In [1]: import numpy as np

In [2]: np.set_printoptions(precision=2, suppress=True, linewidth=160, legacy="1.25")

In [3]: E = np.load("arr.npy")

In [4]: E
Out[4]: 
array([[ 1,  0,  1,  1, -1, -1, -1, -1],
       [ 2,  1,  2,  2,  0,  0,  0,  0],
       [ 0, -1,  0,  0, -2, -2, -2, -2]])

In [5]: E.reshape(2, -1)
Out[5]: 
array([[ 1,  0,  1,  1, -1, -1, -1, -1,  2,  1,  2,  2],
       [ 0,  0,  0,  0,  0, -1,  0,  0, -2, -2, -2, -2]])

In [6]: E.reshape(-1, 2)
Out[6]: 
array([[ 1,  0],
       [ 1,  1],
       [-1, -1],
       [-1, -1],
       [ 2,  1],
       [ 2,  2],
       [ 0,  0],
       [ 0,  0],
       [ 0, -1],
       [ 0,  0],
       [-2, -2],
       [-2, -2]])

In [7]: E.ravel(order="F")
Out[7]: array([ 1,  2,  0,  0,  1, -1,  1,  2,  0,  1,  2,  0, -1,  0, -2, -1,  0, -2, -1,  0, -2, -1,  0, -2])

In [8]: t3 = E.reshape(3, 2, -1)

In [9]: t3.transpose(1, 0, 2)
Out[9]: 
array([[[ 1,  0,  1,  1],
        [ 2,  1,  2,  2],
        [ 0, -1,  0,  0]],

       [[-1, -1, -1, -1],
        [ 0,  0,  0,  0],
        [-2, -2, -2, -2]]])

In [10]: np.einsum("ihd,ihd->ih", t3, t3)
Out[10]: 
array([[ 3,  4],
       [13,  0],
       [ 1, 16]])

In [11]: np.einsum("ihd,jhd->hij", t3, t3).shape
Out[11]: (2, 3, 3)

In [12]: t3[:, 0]
Out[12]: 
array([[ 1,  0,  1,  1],
       [ 2,  1,  2,  2],
       [ 0, -1,  0,  0]])

In [13]: t3.sum(axis=1)
Out[13]: 
array([[ 0, -1,  0,  0],
       [ 2,  1,  2,  2],
       [-2, -3, -2, -2]])
